$ python -q
>>> import numpy as np
>>> np.set_printoptions(precision=2, suppress=True, linewidth=140)
>>> A = np.loadtxt("run19.csv", delimiter=",")
>>> A
array([[-0.22, -0.95,  0.2 ,  0.02],
       [ 0.31, -0.17, -0.37, -0.86],
       [-0.72,  0.02, -0.7 ,  0.04],
       [ 0.58, -0.25, -0.58,  0.52]])
>>> np.linalg.pinv(A)
array([[-0.22,  0.31, -0.72,  0.58],
       [-0.95, -0.17,  0.02, -0.25],
       [ 0.2 , -0.37, -0.7 , -0.58],
       [ 0.02, -0.86,  0.04,  0.52]])
>>> np.linalg.svd(A, compute_uv=False)
array([1., 1., 1., 1.])
>>> O, r_ = np.linalg.qr(A)
>>> round(float(np.trace(O @ O.T)), 2)
4.0
>>> np.round(O.T @ O, 2) + 0
array([[1., 0., 0., 0.],
       [0., 1., 0., 0.],
       [0., 0., 1., 0.],
       [0., 0., 0., 1.]])
>>> O @ r_
array([[-0.22, -0.95,  0.2 ,  0.02],
       [ 0.31, -0.17, -0.37, -0.86],
       [-0.72,  0.02, -0.7 ,  0.04],
       [ 0.58, -0.25, -0.58,  0.52]])
>>> def softmax(z):
...     e = np.exp(z - z.max(axis=-1, keepdims=True))
...     return e / e.sum(axis=-1, keepdims=True)
... 
>>> softmax(A[1] + 5)
array([0.41, 0.25, 0.21, 0.13])
>>> softmax(A[1])
array([0.41, 0.25, 0.21, 0.13])
>>> scores = A @ A.T / np.sqrt(4)
>>> softmax(scores)
array([[0.35, 0.22, 0.22, 0.22],
       [0.22, 0.35, 0.22, 0.22],
       [0.22, 0.22, 0.35, 0.22],
       [0.22, 0.22, 0.22, 0.35]])
>>> softmax(scores).round(6).argmax(axis=1)
array([0, 1, 2, 3])
>>> softmax(scores)[1] @ A
array([ 0.03, -0.31, -0.36, -0.18])
>>> softmax(scores + np.triu(np.full(scores.shape, -np.inf), 1))
array([[1.  , 0.  , 0.  , 0.  ],
       [0.38, 0.62, 0.  , 0.  ],
       [0.27, 0.27, 0.45, 0.  ],
       [0.22, 0.22, 0.22, 0.35]])
>>> arr = np.minimum.outer(np.arange(1, 5), np.arange(1, 5)) * -1
>>> arr
array([[-1, -1, -1, -1],
       [-1, -2, -2, -2],
       [-1, -2, -3, -3],
       [-1, -2, -3, -4]])
>>> (arr - arr.T) / 2
array([[0., 0., 0., 0.],
       [0., 0., 0., 0.],
       [0., 0., 0., 0.],
       [0., 0., 0., 0.]])
>>> np.sort(np.abs(np.linalg.eigvals(arr)))
array([0.28, 0.43, 1.  , 8.29])
>>> np.allclose(arr @ arr.T, arr.T @ arr)
True
>>> (arr + arr.T) / 2
array([[-1., -1., -1., -1.],
       [-1., -2., -2., -2.],
       [-1., -2., -3., -3.],
       [-1., -2., -3., -4.]])
>>> np.allclose(arr, arr.T)
True
>>> M2 = np.array([[0, 3, -3], [2, -1, -1]])
>>> Z = np.kron(M2, arr)
>>> round(np.linalg.norm(Z, 2), 2), round(np.linalg.norm(M2, 2) * np.linalg.norm(arr, 2), 2)
(np.float64(35.18), np.float64(35.18))
>>> Z.shape
(8, 12)
>>> Z
array([[  0,   0,   0,   0,  -3,  -3,  -3,  -3,   3,   3,   3,   3],
       [  0,   0,   0,   0,  -3,  -6,  -6,  -6,   3,   6,   6,   6],
       [  0,   0,   0,   0,  -3,  -6,  -9,  -9,   3,   6,   9,   9],
       [  0,   0,   0,   0,  -3,  -6,  -9, -12,   3,   6,   9,  12],
       [ -2,  -2,  -2,  -2,   1,   1,   1,   1,   1,   1,   1,   1],
       [ -2,  -4,  -4,  -4,   1,   2,   2,   2,   1,   2,   2,   2],
       [ -2,  -4,  -6,  -6,   1,   2,   3,   3,   1,   2,   3,   3],
       [ -2,  -4,  -6,  -8,   1,   2,   3,   4,   1,   2,   3,   4]])
>>> m1 = np.loadtxt("out7.csv", delimiter=",")
>>> m1
array([[-2.,  1., -1.,  0.],
       [ 1.,  3., -2.,  2.],
       [-3.,  2.,  2.,  3.],
       [ 3.,  0.,  3.,  1.]])
>>> vec = np.array([2, -2, -1, 1])
>>> h1 = np.maximum(m1 @ vec, 0)
>>> np.flatnonzero(h1 > 1e-9)
array([3])
>>> m1.T @ h1
array([12.,  0., 12.,  4.])
>>> np.maximum(m1 @ (3 * vec), 0)
array([ 0.,  0.,  0., 12.])
>>> proj = np.triu(np.array([[3, 1, 2, 2], [3, -1, 0, 1], [-1, -2, -3, 1], [-2, -2, -2, 3]]), 1) + np.eye(4)
>>> M2 = proj @ m1 @ np.linalg.inv(proj)
>>> np.round(np.linalg.det(M2), 2)
np.float64(45.0)
>>> np.trace(M2), np.trace(m1)
(np.float64(4.0), np.float64(4.0))
>>> proj @ m1 - m1 @ proj
array([[ 1.,  9., 12., 14.],
       [ 3., -1.,  1., -2.],
       [ 3.,  3.,  9.,  3.],
       [ 0., -3., -6., -9.]])
>>> np.linalg.matrix_rank(M2)
np.int64(4)
>>> np.poly(M2)
array([  1.,  -4., -10.,  31.,  45.])
>>> vec = np.array([-2, 1, 1, -1])
>>> rhs = m1 @ vec
>>> b, lr = np.zeros(4), 1 / np.linalg.norm(m1, 2) ** 2
>>> for i in range(10):
...     b -= lr * m1.T @ (m1 @ b - rhs)
...     if i % 2 == 0: print(i, round(np.linalg.norm(m1 @ b - rhs), 2))
... 
0 3.23
2 1.06
4 0.74
6 0.7
8 0.69
>>> round(float(np.linalg.cond(m1)), 2)
12.82
>>> m1 - m1[0]
array([[ 0.,  0.,  0.,  0.],
       [ 3.,  2., -1.,  2.],
       [-1.,  1.,  3.,  3.],
       [ 5., -1.,  4.,  1.]])
>>> m1.shape
(4, 4)
>>> np.abs(m1).max()
np.float64(3.0)
>>> np.linalg.svd(m1, compute_uv=False)
array([5.58, 4.71, 3.94, 0.43])
>>> np.diff(m1, axis=0)
array([[ 3.,  2., -1.,  2.],
       [-4., -1.,  4.,  1.],
       [ 6., -2.,  1., -2.]])
>>> np.unravel_index(np.abs(m1).argmax(), m1.shape)
(np.int64(1), np.int64(1))
>>> np.linalg.matrix_rank(m1)
np.int64(4)
>>> m1.sum(axis=0)
array([-1.,  6.,  2.,  6.])
>>> np.count_nonzero(m1)
np.int64(14)
>>> rng = np.random.default_rng(44)
>>> lab = rng.permutation(4)
>>> lab
array([1, 0, 2, 3])
>>> M2 = m1[lab][:, lab]
>>> np.sort(np.abs(np.linalg.eigvals(M2)))
array([1.28, 2.37, 3.85, 3.85])
>>> M2
array([[ 3.,  1., -2.,  2.],
       [ 1., -2., -1.,  0.],
       [ 2., -3.,  2.,  3.],
       [ 0.,  3.,  3.,  1.]])
>>> np.allclose(M2, m1)
False
>>> np.trace(M2)
np.float64(4.0)
>>> M2 = np.array([[3, 7], [2, 7], [-9, 2]])
>>> W0 = np.kron(np.eye(3, dtype=int), M2)
>>> W0
array([[ 3,  7,  0,  0,  0,  0],
       [ 2,  7,  0,  0,  0,  0],
       [-9,  2,  0,  0,  0,  0],
       [ 0,  0,  3,  7,  0,  0],
       [ 0,  0,  2,  7,  0,  0],
       [ 0,  0, -9,  2,  0,  0],
       [ 0,  0,  0,  0,  3,  7],
       [ 0,  0,  0,  0,  2,  7],
       [ 0,  0,  0,  0, -9,  2]])
>>> vec = np.array([9, 3, 4, 3, 7, 1])
>>> rhs = W0 @ vec
>>> rhs
array([ 48,  39, -75,  33,  29, -30,  28,  21, -61])
>>> np.linalg.solve(W0.T @ W0, W0.T @ rhs)
array([9., 3., 4., 3., 7., 1.])
>>> np.round(np.linalg.pinv(W0) @ W0, 2) + 0
array([[1., 0., 0., 0., 0., 0.],
       [0., 1., 0., 0., 0., 0.],
       [0., 0., 1., 0., 0., 0.],
       [0., 0., 0., 1., 0., 0.],
       [0., 0., 0., 0., 1., 0.],
       [0., 0., 0., 0., 0., 1.]])
>>> rhs = rhs + 0.02 * rng.normal(size=9)
>>> rhs
array([ 48.01,  39.02, -74.98,  33.01,  28.99, -30.02,  28.01,  20.99, -60.98])
>>> b, *_ = np.linalg.lstsq(W0, rhs)
>>> np.round(W0.T @ (rhs - W0 @ b), 2) + 0
array([0., 0., 0., 0., 0., 0.])
>>> round(float(np.linalg.norm(rhs - W0 @ b)), 2)
0.02
>>> b
array([9., 3., 4., 3., 7., 1.])
